% ipython --no-banner

In [1]: import numpy as np

In [2]: np.set_printoptions(precision=2, suppress=True, linewidth=120)

In [3]: X = np.loadtxt("mat.csv", delimiter=",")

In [4]: X
Out[4]: 
array([[20.,  0.,  5.,  2.,  5.,  4.,  1., -1.,  5.,  0.],
       [-4.,  4., -1.,  1.,  5.,  1., -2., -5., -2.,  5.],
       [-2.,  5., 44.,  2.,  0.,  4.,  1.,  1.,  0.,  0.],
       [ 1., -5., -5., 43.,  2.,  3., -2.,  2.,  4., -5.],
       [-2., -5.,  0.,  0., 16.,  1., -5.,  3., -4.,  1.],
       [ 4.,  4.,  0.,  5.,  2., 40.,  0.,  5., -3., -3.],
       [ 2.,  1., -4.,  1.,  4.,  4.,  2.,  3.,  5., -1.],
       [ 1., -4., -2., -3., -3.,  5.,  1., 40.,  2., -4.],
       [-4.,  3.,  1.,  5.,  1.,  0.,  2., -2., -4.,  3.],
       [ 5., -3., -4.,  1., -5., -3.,  2., -1., -4., 55.]])

In [5]: vec = np.array([-1, 2, 2, 2, -2, 2, 0, 2, -2, 2])

In [6]: y = X @ vec

In [7]: b, lr = np.zeros(10), 1 / np.linalg.norm(X, 2) ** 2

In [8]: for i in range(30):
   ...:     b -= lr * X.T @ (X @ b - y)
   ...:     if i % 5 == 0: print(i, round(np.linalg.norm(X @ b - y), 2))
   ...: 
0 95.22
5 29.69
10 17.05
15 11.73
20 9.65
25 8.79

In [9]: np.round(np.linalg.cond(X), 2)
Out[9]: np.float64(20.84)

In [10]: C2 = X.T @ X

In [11]: np.linalg.eigvalsh(C2)[::-1]
Out[11]: array([3379.92, 2214.37, 2056.17, 1827.15, 1209.97,  479.59,  355.39,   44.89,   23.77,    7.78])

In [12]: C2
Out[12]: 
array([[ 487.,  -34.,  -23.,   79.,   34.,  227.,   41.,   63.,  116.,  218.],
       [ -34.,  142.,  260., -156.,  -28.,  157.,   30., -180.,  -23., -113.],
       [ -23.,  260., 2024., -115.,   21.,  166.,   45.,  -56.,   -5., -185.],
       [  79., -156., -115., 1919.,  124.,  332.,  -73.,  -22.,  140., -144.],
       [  34.,  -28.,   21.,  124.,  365.,  143.,  -92.,  -73.,  -17., -239.],
       [ 227.,  157.,  166.,  332.,  143., 1693.,    2.,  419.,  -52., -318.],
       [  41.,   30.,   45.,  -73.,  -92.,    2.,   48.,   31.,   17.,  105.],
       [  63., -180.,  -56.,  -22.,  -73.,  419.,   31., 1679.,   93., -271.],
       [ 116.,  -23.,   -5.,  140.,  -17.,  -52.,   17.,   93.,  131., -270.],
       [ 218., -113., -185., -144., -239., -318.,  105., -271., -270., 3111.]])

In [13]: np.trace(C2), (X ** 2).sum()
Out[13]: (np.float64(11599.0), np.float64(11599.0))

In [14]: F = np.loadtxt("case17.csv", delimiter=",")

In [15]: F
Out[15]: 
array([[ -2.2 ,  -0.67,  -5.45,  26.09,   7.31, -12.61,  12.41],
       [ -5.59,  -0.51,   1.4 ,  -1.81,   2.61, -19.13,  -1.71],
       [ -4.63,  -2.39,  -0.86,  21.39, -10.22,  -2.9 ,   3.54],
       [ -1.53,  -3.13,  -2.17, -16.87,  -5.5 ,   1.83,  12.9 ],
       [ -0.64,  -2.2 ,  -0.23, -10.02,  10.2 ,   3.68, -23.69],
       [ 12.65,   1.74,  -4.23,  40.11,  13.38,   8.22,  28.02],
       [ -4.83,   2.74,  -0.04,  14.76,   7.04,  -4.82,  -1.91],
       [  2.08,  -1.45,   1.19, -14.94,  -5.07,   8.13, -23.73],
       [  2.65,   0.23,  -0.06, -10.97,   4.46,   1.76,  -1.15],
       [ -1.47,  -3.77,   0.35, -19.01,  -6.38,  20.05,  26.05],
       [ -4.12,  -0.74,   3.75,  -6.13,   3.76,  -2.78,  11.15],
       [ 11.59,  -2.04,   0.44, -15.71,   5.17,   6.23, -14.16],
       [  3.52,   3.94,  -1.28,   1.7 ,  10.37,   5.79, -34.94],
       [  4.39,   4.87,  -0.36,   3.64,  12.51,  -0.17,  16.64],
       [  2.22,   3.53,  -0.25,   7.26,   9.13,  -9.84,   6.25],
       [  1.48,  -0.16,   2.99,   5.98,   1.54,   8.16,  -8.34],
       [ -3.98,   1.03,  -2.51,  -6.18,  -3.01,  -8.39,  32.51],
       [ -2.53,  -2.56,   0.66,  -0.4 ,   6.67,  -6.87,  16.73],
       [  0.32,   3.19,   1.06,  -0.45,   5.42,  -2.8 , -20.24],
       [ 11.6 ,   2.3 ,  -0.04, -18.37,  -4.41,  -3.63,  -0.3 ],
       [  0.65,   0.84,  -3.  ,  -7.64,   4.27,  -3.32,  31.78],
       [  3.11,   2.46,  -8.4 ,  -4.93,   1.45,  -0.94,  32.99]])

In [16]: vec = np.array([1, 2, 2, 1, 5, 3, 1])

In [17]: y = F @ vec

In [18]: np.linalg.solve(F.T @ F, F.T @ y)
Out[18]: array([1., 2., 2., 1., 5., 3., 1.])

In [19]: rng = np.random.default_rng(351)

In [20]: y = y + 0.05 * rng.normal(size=22)

In [21]: y
Out[21]: 
array([ 22.79, -51.67, -46.01, -38.08,  22.75, 167.37,  34.11, -38.07,  18.41,  26.99,  17.48,  23.04,  44.83,  95.76,
        38.34,  36.93, -20.8 ,  22.76,   6.77, -35.46,  31.91,  23.7 ])

In [22]: b, *_ = np.linalg.lstsq(F, y)

In [23]: round(np.linalg.norm(y - F @ b), 2)
Out[23]: np.float64(0.16)

In [24]: b
Out[24]: array([1., 2., 2., 1., 5., 3., 1.])

In [25]: np.round(F.T @ (y - F @ b), 2) + 0
Out[25]: array([0., 0., 0., 0., 0., 0., 0.])
